% ipython --no-banner

In [1]: import numpy as np

In [2]: import numpy.linalg as la

In [3]: np.set_printoptions(precision=3, suppress=True, linewidth=200)

In [4]: feats = np.load("x.npy")

In [5]: feats
Out[5]: 
array([[ 0.,  2.,  0.,  0.,  0.,  0.,  0.,  0.,  0.,  0.,  0.,  0.,  0.,  0.,  0.],
       [ 2., -1.,  2.,  0.,  0.,  0.,  0.,  0.,  0.,  0.,  0.,  0.,  0.,  0.,  0.],
       [ 0.,  2.,  1.,  2.,  0.,  0.,  0.,  0.,  0.,  0.,  0.,  0.,  0.,  0.,  0.],
       [ 0.,  0.,  2., -2.,  2.,  0.,  0.,  0.,  0.,  0.,  0.,  0.,  0.,  0.,  0.],
       [ 0.,  0.,  0.,  2., -2.,  2.,  0.,  0.,  0.,  0.,  0.,  0.,  0.,  0.,  0.],
       [ 0.,  0.,  0.,  0.,  2.,  1.,  2.,  0.,  0.,  0.,  0.,  0.,  0.,  0.,  0.],
       [ 0.,  0.,  0.,  0.,  0.,  2.,  0.,  2.,  0.,  0.,  0.,  0.,  0.,  0.,  0.],
       [ 0.,  0.,  0.,  0.,  0.,  0.,  2.,  0.,  2.,  0.,  0.,  0.,  0.,  0.,  0.],
       [ 0.,  0.,  0.,  0.,  0.,  0.,  0.,  2.,  1.,  2.,  0.,  0.,  0.,  0.,  0.],
       [ 0.,  0.,  0.,  0.,  0.,  0.,  0.,  0.,  2., -2.,  2.,  0.,  0.,  0.,  0.],
       [ 0.,  0.,  0.,  0.,  0.,  0.,  0.,  0.,  0.,  2.,  1.,  2.,  0.,  0.,  0.],
       [ 0.,  0.,  0.,  0.,  0.,  0.,  0.,  0.,  0.,  0.,  2., -1.,  2.,  0.,  0.],
       [ 0.,  0.,  0.,  0.,  0.,  0.,  0.,  0.,  0.,  0.,  0.,  2., -1.,  2.,  0.],
       [ 0.,  0.,  0.,  0.,  0.,  0.,  0.,  0.,  0.,  0.,  0.,  0.,  2., -2.,  2.],
       [ 0.,  0.,  0.,  0.,  0.,  0.,  0.,  0.,  0.,  0.,  0.,  0.,  0.,  2.,  2.]])

In [6]: round(float(la.eigvalsh(feats).min()), 3)
Out[6]: -4.857

In [7]: try:
   ...:     la.cholesky(feats)
   ...: except la.LinAlgError as e:
   ...:     print(repr(e))
   ...: 
LinAlgError('Matrix is not positive definite')

In [8]: [round(float(la.det(feats[:i, :i])), 2) + 0 for i in range(1, 16)]
Out[8]: 
[0.0,
 -4.0,
 -4.0,
 24.0,
 -32.0,
 -128.0,
 128.0,
 512.0,
 0.0,
 -2048.0,
 -2048.0,
 10240.0,
 -2048.0,
 -36864.0,
 -65536.0]

In [9]: F = np.load("sample0.npy")

In [10]: F
Out[10]: 
array([[-7.069, -3.414,  2.008, -0.889,  1.261],
       [-0.583, -0.987,  3.929,  4.708,  0.553],
       [ 1.366,  1.816,  3.119,  4.01 , -0.34 ],
       [-7.688,  0.559,  3.049,  0.466,  0.17 ],
       [-6.797, -2.413,  1.662, -0.051,  2.757],
       [ 0.833,  1.061,  2.101,  2.441,  1.373],
       [-6.861, -1.804,  2.864, -0.841,  0.126],
       [-6.203, -0.894,  2.284,  0.827,  0.573],
       [-4.702, -2.697,  2.486,  0.102, -0.721],
       [ 2.631,  0.665,  3.687,  5.038,  0.774],
       [-0.308,  0.537,  2.907,  3.977, -1.502],
       [-5.838, -1.967,  2.557,  1.413,  0.005],
       [-5.122, -3.034,  2.683,  0.669, -0.395],
       [-6.765, -0.331,  1.52 ,  2.028, -0.985],
       [ 0.299,  2.91 ,  2.002,  2.455, -0.053],
       [-6.382, -2.267,  4.931,  0.242,  0.348],
       [-5.891, -1.739,  1.906,  1.351,  0.639],
       [-5.727, -3.107,  2.886,  2.234, -0.828],
       [ 2.491,  1.188,  3.308,  5.769,  1.259],
       [-8.317, -3.374,  2.365, -1.415, -0.571],
       [-5.589, -3.172,  2.128,  0.122, -1.746],
       [ 0.461,  0.474,  0.293,  2.144,  1.441],
       [-4.468, -1.13 ,  1.192,  0.872,  0.331],
       [-0.739, -0.698,  3.786,  5.451,  0.281],
       [ 2.155,  0.884,  2.372,  4.188,  2.863],
       [-6.695, -1.342,  1.714, -0.26 ,  0.659],
       [ 2.461, -1.394,  1.88 ,  2.921,  0.178],
       [-0.104,  0.128,  2.883,  2.692,  1.   ],
       [ 1.53 ,  1.635,  0.955,  4.208,  1.544],
       [-0.095,  0.591,  1.167,  2.815,  0.271]])

In [11]: C = F[[20, 10]].astype(float)

In [12]: for _ in range(3):
    ...:     z = la.norm(F[:, None] - C, axis=-1).argmin(axis=1)
    ...:     C = np.array([F[z == j].mean(axis=0) for j in range(2)])
    ...: 

In [13]: z
Out[13]: array([0, 1, 1, 0, 0, 1, 0, 0, 0, 1, 1, 0, 0, 0, 1, 0, 0, 0, 1, 0, 0, 1, 0, 1, 1, 0, 1, 1, 1, 1])

In [14]: np.bincount(z)
Out[14]: array([16, 14])

In [15]: C
Out[15]: 
array([[-6.257, -2.008,  2.39 ,  0.429,  0.101],
       [ 0.886,  0.629,  2.456,  3.773,  0.689]])

In [16]: round(float(la.norm(C, 2)), 3)
Out[16]: 7.008

In [17]: np.round(la.norm(C, 1), 3), np.round(la.norm(C, np.inf), 3)
Out[17]: (np.float64(7.143), np.float64(11.186))

In [18]: la.norm(C, axis=1)
Out[18]: array([7.006, 4.682])

In [19]: B = np.c_[F[:, :1] @ np.array([[6]]), np.array([9, 5, 1, 5, -3, 6, -6, 5, -2, -2, -7, 9, 0, 2, -7, 4, -7, 3, 8, -1, 0, -2, -7, 2, -9, -5, 6, 0, 4, -4])]

In [20]: B
Out[20]: 
array([[-42.414,   9.   ],
       [ -3.498,   5.   ],
       [  8.196,   1.   ],
       [-46.128,   5.   ],
       [-40.782,  -3.   ],
       [  4.998,   6.   ],
       [-41.166,  -6.   ],
       [-37.218,   5.   ],
       [-28.212,  -2.   ],
       [ 15.786,  -2.   ],
       [ -1.848,  -7.   ],
       [-35.028,   9.   ],
       [-30.732,   0.   ],
       [-40.59 ,   2.   ],
       [  1.794,  -7.   ],
       [-38.292,   4.   ],
       [-35.346,  -7.   ],
       [-34.362,   3.   ],
       [ 14.946,   8.   ],
       [-49.902,  -1.   ],
       [-33.534,   0.   ],
       [  2.766,  -2.   ],
       [-26.808,  -7.   ],
       [ -4.434,   2.   ],
       [ 12.93 ,  -9.   ],
       [-40.17 ,  -5.   ],
       [ 14.766,   6.   ],
       [ -0.624,   0.   ],
       [  9.18 ,   4.   ],
       [ -0.57 ,  -4.   ]])

In [21]: la.norm(la.qr(F)[0].T @ B, axis=0) ** 2 / ((B ** 2).sum(axis=0) + 1e-12)
Out[21]: array([1.   , 0.051])

In [22]: la.matrix_rank(np.c_[F, B])
Out[22]: np.int64(6)

In [23]: la.matrix_rank(B)
Out[23]: np.int64(2)
